$ ipython --no-banner

In [1]: import numpy as np

In [2]: np.set_printoptions(suppress=True, linewidth=100)

In [3]: W2 = np.array([[-0.1, -0.1, -0.9, 1.1, 0.0]])

In [4]: rng = np.random.default_rng(994796)

In [5]: arr = np.array([[0],
   ...:     [0],
   ...:     [0],
   ...:     [2],
   ...:     [1],
   ...:     [2],
   ...:     [2],
   ...:     [-1],
   ...:     [2],
   ...:     [0],
   ...:     [1],
   ...:     [0],
   ...:     [0],
   ...:     [0],
   ...:     [0],
   ...:     [-2],
   ...:     [-2],
   ...:     [2],
   ...:     [-2],
   ...:     [0],
   ...:     [0],
   ...:     [1],
   ...:     [-1],
   ...:     [-2],
   ...:     [-1],
   ...:     [-2]]) @ W2 + 0.05 * rng.normal(size=(26, 5))

In [6]: arr.round(2) + 0
Out[6]: 
array([[ 0.03, -0.09,  0.04, -0.08, -0.02],
       [-0.03,  0.08, -0.02, -0.01, -0.05],
       [ 0.01,  0.  , -0.11,  0.06,  0.02],
       [-0.11, -0.22, -1.81,  2.23, -0.06],
       [-0.12, -0.17, -0.86,  1.17, -0.03],
       [-0.17, -0.17, -1.9 ,  2.22, -0.03],
       [-0.26, -0.15, -1.79,  2.18, -0.07],
       [ 0.08,  0.15,  0.93, -1.09,  0.  ],
       [-0.23, -0.14, -1.77,  2.21, -0.08],
       [ 0.  , -0.02,  0.08,  0.02,  0.  ],
       [-0.08, -0.18, -0.95,  1.08,  0.07],
       [ 0.04, -0.02, -0.04, -0.02, -0.09],
       [ 0.03,  0.  , -0.01,  0.02,  0.03],
       [-0.16,  0.04,  0.04, -0.01,  0.01],
       [ 0.01, -0.01, -0.01, -0.02,  0.05],
       [ 0.21,  0.18,  1.78, -2.15,  0.01],
       [ 0.18,  0.11,  1.86, -2.2 , -0.09],
       [-0.23, -0.25, -1.76,  2.17, -0.06],
       [ 0.2 ,  0.25,  1.77, -2.18,  0.02],
       [ 0.11, -0.1 ,  0.06, -0.07,  0.03],
       [ 0.06, -0.05,  0.07, -0.05,  0.  ],
       [-0.17, -0.09, -0.84,  1.05, -0.04],
       [ 0.04,  0.05,  0.87, -1.09,  0.02],
       [ 0.17,  0.22,  1.93, -2.19,  0.02],
       [ 0.15,  0.16,  0.96, -1.1 ,  0.12],
       [ 0.23,  0.17,  1.88, -2.2 , -0.02]])

In [7]: hat = arr @ np.linalg.solve(arr.T @ arr, arr.T)

In [8]: np.allclose(hat @ hat, hat)
Out[8]: True

In [9]: np.round(np.trace(hat), 2)
Out[9]: np.float64(5.0)

In [10]: np.round(np.abs(np.linalg.svd(arr)[2][-1]), 2)
Out[10]: array([0.48, 0.4 , 0.56, 0.54, 0.05])

In [11]: np.linalg.cond(arr) > 100
Out[11]: np.False_

In [12]: np.argsort(-np.linalg.norm(arr, axis=0).round(6), kind="stable")[:3]
Out[12]: array([3, 2, 0])

In [13]: round(np.linalg.norm(arr, 2) / np.linalg.norm(arr), 2)
Out[13]: np.float64(1.0)

In [14]: [round(float(x), 2) for x in np.linalg.svd(arr, compute_uv=False)[:3]]
Out[14]: [9.72, 0.32, 0.27]

In [15]: K = np.load("sample6.npy")

In [16]: K
Out[16]: 
array([[-5,  5, -5,  5],
       [-3,  5, -4, -1],
       [-3,  5, -4, -1]])

In [17]: U, sig, Vh = np.linalg.svd(K)

In [18]: evecs = Vh[:(sig > 1e-8).sum()]

In [19]: vec = K[2] + 4 * K[1] + rng.integers(2) * np.eye(4)[0]

In [20]: vec
Out[20]: array([-14.,  25., -20.,  -5.])

In [21]: np.allclose(evecs.T @ evecs @ vec, vec)
Out[21]: False

In [22]: other = np.array([[6, -5], [5, -9], [-7, 9], [-3, 5]])

In [23]: other.T @ K.T
Out[23]: 
array([[ 15,  38,  38],
       [-40, -71, -71]])

In [24]: K @ other
Out[24]: 
array([[ 15, -40],
       [ 38, -71],
       [ 38, -71]])

In [25]: rk = np.linalg.matrix_rank(K)

In [26]: rk
Out[26]: np.int64(2)

In [27]: N = np.linalg.svd(K)[2][rk:].T

In [28]: [int(np.linalg.matrix_rank(K[:, :j + 1])) for j in range(4)]
Out[28]: [1, 2, 2, 2]

In [29]: np.allclose(K @ N, 0)
Out[29]: True

In [30]: [int(np.linalg.matrix_rank(K[:i])) for i in range(1, len(K) + 1)]
Out[30]: [1, 2, 2]
